$ ipython --no-banner

In [1]: import numpy as np

In [2]: np.set_printoptions(precision=3, suppress=True, linewidth=120, legacy="1.25")

In [3]: tidy = lambda a: np.round(a, 3) + 0

In [4]: data = np.load("layer0.npy")

In [5]: data
Out[5]: 
array([[ 0,  0,  2, -1],
       [ 0,  0,  2, -1],
       [ 3,  3,  1,  1]])

In [6]: theta = np.radians(30)

In [7]: r_ = np.eye(4)

In [8]: r_[3, 3] = r_[1, 1] = np.cos(theta)

In [9]: r_[3, 1], r_[1, 3] = -np.sin(theta), np.sin(theta)

In [10]: tidy(r_)
Out[10]: 
array([[ 1.   ,  0.   ,  0.   ,  0.   ],
       [ 0.   ,  0.866,  0.   ,  0.5  ],
       [ 0.   ,  0.   ,  1.   ,  0.   ],
       [ 0.   , -0.5  ,  0.   ,  0.866]])

In [11]: other = data @ r_.T

In [12]: tidy(np.abs(other - data).max(axis=0))
Out[12]: array([0.   , 0.5  , 0.   , 1.634])

In [13]: tidy(np.linalg.svd(data, compute_uv=False)), tidy(np.linalg.svd(other, compute_uv=False))
Out[13]: (array([4.494, 3.131, 0.   ]), array([4.494, 3.131, 0.   ]))

In [14]: left, sigma, Vh = np.linalg.svd(data)

In [15]: V = Vh[:(sigma > 1e-8).sum()]

In [16]: rng = np.random.default_rng(515960)

In [17]: x = data[1] + -3 * data[0] + rng.integers(2) * np.eye(4)[0]

In [18]: x
Out[18]: array([ 1.,  0., -4.,  2.])

In [19]: np.allclose(V.T @ V @ x, x)
Out[19]: False

In [20]: np.linalg.matrix_rank(np.vstack([data, x]))
Out[20]: 3

In [21]: x = np.array([4, 4, -7, 5])

In [22]: (data @ x).argmax()
Out[22]: 2

In [23]: (data * x).sum(axis=1)
Out[23]: array([-19, -19,  22])

In [24]: data @ x
Out[24]: array([-19, -19,  22])

In [25]: other = np.array([[6, 3], [-5, -2], [-3, 8], [5, -5]])

In [26]: np.linalg.matrix_rank(np.vstack([data, other.T]))
Out[26]: 4

In [27]: np.vstack([data, other.T]).shape
Out[27]: (5, 4)

In [28]: np.einsum("ij->j", data)
Out[28]: array([ 3,  3,  5, -1])

In [29]: mat = np.tril(np.array([[1, 3, 0, 2], [-5, 2, -1, -2], [4, 1, -1, -2], [4, 5, -4, 4]]), -1) + np.eye(4, dtype=int)

In [30]: mat
Out[30]: 
array([[ 1,  0,  0,  0],
       [-5,  1,  0,  0],
       [ 4,  1,  1,  0],
       [ 4,  5, -4,  1]])

In [31]: np.allclose(mat, mat.T)
Out[31]: False

In [32]: (mat + mat.T) / 2
Out[32]: 
array([[ 1. , -2.5,  2. ,  2. ],
       [-2.5,  1. ,  0.5,  2.5],
       [ 2. ,  0.5,  1. , -2. ],
       [ 2. ,  2.5, -2. ,  1. ]])
